In [1]: import numpy as np

In [2]: np.set_printoptions(precision=1, suppress=True, linewidth=200)

In [3]: r0 = np.array([1, 0, 2, 2, -2, -2])

In [4]: v = np.array([-2, -2, 0, -1, 0])

In [5]: mat = np.outer(r0, v)

In [6]: print(mat)
[[-2 -2  0 -1  0]
 [ 0  0  0  0  0]
 [-4 -4  0 -2  0]
 [-4 -4  0 -2  0]
 [ 4  4  0  2  0]
 [ 4  4  0  2  0]]

In [7]: # rows 2 and 3 are equal

In [8]: U, sig, Vt = np.linalg.svd(mat)

In [9]: V = Vt[:(sig > 1e-8).sum()]

In [10]: rng = np.random.default_rng(260)

In [11]: x = mat[1] + 5 * mat[5] + rng.integers(2) * np.eye(5)[1]

In [12]: x
Out[12]: array([20., 21.,  0., 10.,  0.])

In [13]: print(np.allclose(V.T @ V @ x, x))
False

In [14]: print(V.T @ V)
[[0.4 0.4 0.  0.2 0. ]
 [0.4 0.4 0.  0.2 0. ]
 [0.  0.  0.  0.  0. ]
 [0.2 0.2 0.  0.1 0. ]
 [0.  0.  0.  0.  0. ]]

In [15]: np.diag(V.T @ V)
Out[15]: array([0.4, 0.4, 0. , 0.1, 0. ])

In [16]: def softmax(z):
    ...:     e = np.exp(z - z.max(axis=-1, keepdims=True))
    ...:     return e / e.sum(axis=-1, keepdims=True)
    ...: 

In [17]: np.round(softmax(10 * mat[0]), 1) + 0
Out[17]: array([0. , 0. , 0.5, 0. , 0.5])

In [18]: softmax(mat[0])
Out[18]: array([0.1, 0.1, 0.4, 0.1, 0.4])

In [19]: scores = mat @ mat.T / np.sqrt(5)

In [20]: np.round(softmax(scores), 1) + 0
Out[20]: 
array([[0. , 0. , 0.5, 0.5, 0. , 0. ],
       [0.2, 0.2, 0.2, 0.2, 0.2, 0.2],
       [0. , 0. , 0.5, 0.5, 0. , 0. ],
       [0. , 0. , 0.5, 0.5, 0. , 0. ],
       [0. , 0. , 0. , 0. , 0.5, 0.5],
       [0. , 0. , 0. , 0. , 0.5, 0.5]])

In [21]: softmax(scores).round(6).argmax(axis=1)
Out[21]: array([2, 0, 2, 2, 4, 4])

In [22]: print(np.round(softmax(scores + np.triu(np.full(scores.shape, -np.inf), 1)), 1) + 0)
[[1.  0.  0.  0.  0.  0. ]
 [0.5 0.5 0.  0.  0.  0. ]
 [0.  0.  1.  0.  0.  0. ]
 [0.  0.  0.5 0.5 0.  0. ]
 [0.  0.  0.  0.  1.  0. ]
 [0.  0.  0.  0.  0.5 0.5]]

In [23]: np.unique(mat.round(6), axis=0).shape
Out[23]: (4, 5)

In [24]: M = np.loadtxt("w.csv", delimiter=",")

In [25]: M
Out[25]: 
array([[-5.1, -6. , -3.9, -1. ],
       [-1.9, -0.9, -0.2,  1. ],
       [ 8.2,  8.9,  6. ,  1. ],
       [-4. , -4.1, -2. ,  0.1],
       [ 7.1,  7. ,  6. ,  0. ],
       [ 2. ,  0.9,  1.9, -1.1],
       [ 2.1,  0.9,  0. , -1. ]])

In [26]: x = np.array([-4, 4, 1, -2])

In [27]: y = M @ x

In [28]: np.round(np.linalg.pinv(M) @ M, 1) + 0
Out[28]: 
array([[1., 0., 0., 0.],
       [0., 1., 0., 0.],
       [0., 0., 1., 0.],
       [0., 0., 0., 1.]])

In [29]: y = y + 0.1 * rng.normal(size=7)

In [30]: y
Out[30]: array([-5.5,  1.9,  7.1, -2.6,  5.7, -0.3, -2.8])

In [31]: c, *_ = np.linalg.lstsq(M, y)

In [32]: np.round(M.T @ (y - M @ c), 1) + 0
Out[32]: array([0., 0., 0., 0.])

In [33]: c.round()
Out[33]: array([-4.,  4.,  1., -2.])

In [34]: print([round(float(np.linalg.norm(np.linalg.solve(M.T @ M + lam * np.eye(4), M.T @ y))), 2) for lam in (0, 1, 10, 100)])
[5.84, 1.72, 0.9, 0.42]

In [35]: B = np.c_[M[:, :1] @ np.array([[-2]]), np.array([-4, -1, -1, 3, -5, 2, 1])]

In [36]: B
Out[36]: 
array([[ 10.2,  -4. ],
       [  3.8,  -1. ],
       [-16.4,  -1. ],
       [  8. ,   3. ],
       [-14.2,  -5. ],
       [ -4. ,   2. ],
       [ -4.2,   1. ]])

In [37]: np.linalg.matrix_rank(B)
Out[37]: np.int64(2)

In [38]: print(np.linalg.matrix_rank(np.c_[M, B]))
5

In [39]: np.round(np.linalg.lstsq(M, B[:, 0])[0], 1) + 0
Out[39]: array([-2.,  0.,  0.,  0.])

In [40]: np.linalg.norm(np.linalg.qr(M)[0].T @ B, axis=0) ** 2 / ((B ** 2).sum(axis=0) + 1e-12)
Out[40]: array([1. , 0.2])

In [41]: np.round(softmax(M[4] + 5), 1) + 0
Out[41]: array([0.4, 0.4, 0.1, 0. ])

In [42]: np.round(softmax(10 * M[4]), 1) + 0
Out[42]: array([0.7, 0.3, 0. , 0. ])

In [43]: softmax(M).sum(axis=1)
Out[43]: array([1., 1., 1., 1., 1., 1., 1.])

In [44]: scores = M @ M.T / np.sqrt(4)

In [45]: print(softmax(scores).round(6).argmax(axis=1))
[0 0 2 0 2 2 2]

In [46]: np.round(softmax(scores), 1) + 0
Out[46]: 
array([[1. , 0. , 0. , 0. , 0. , 0. , 0. ],
       [0.8, 0. , 0. , 0.2, 0. , 0. , 0. ],
       [0. , 0. , 1. , 0. , 0. , 0. , 0. ],
       [1. , 0. , 0. , 0. , 0. , 0. , 0. ],
       [0. , 0. , 1. , 0. , 0. , 0. , 0. ],
       [0. , 0. , 0.8, 0. , 0.2, 0. , 0. ],
       [0. , 0. , 0.8, 0. , 0.2, 0. , 0. ]])

In [47]: print(softmax(scores)[4] @ M)
[8.2 8.9 6.  1. ]

In [48]: x = np.array([1, 2, 1, 0, 3])

In [49]: print((mat @ x).argmax())
4

In [50]: np.einsum("ij,j->i", mat, x)
Out[50]: array([ -6,   0, -12, -12,  12,  12])

In [51]: mat * x
Out[51]: 
array([[-2, -4,  0,  0,  0],
       [ 0,  0,  0,  0,  0],
       [-4, -8,  0,  0,  0],
       [-4, -8,  0,  0,  0],
       [ 4,  8,  0,  0,  0],
       [ 4,  8,  0,  0,  0]])

In [52]: np.sign((mat @ x).round(6))
Out[52]: array([-1,  0, -1, -1,  1,  1])

In [53]: np.linalg.norm(mat @ x) <= np.linalg.norm(mat, 2) * np.linalg.norm(x) + 1e-9
Out[53]: np.True_

In [54]: mat @ np.ones(5)
Out[54]: array([ -5.,   0., -10., -10.,  10.,  10.])

In [55]: mat @ x
Out[55]: array([ -6,   0, -12, -12,  12,  12])
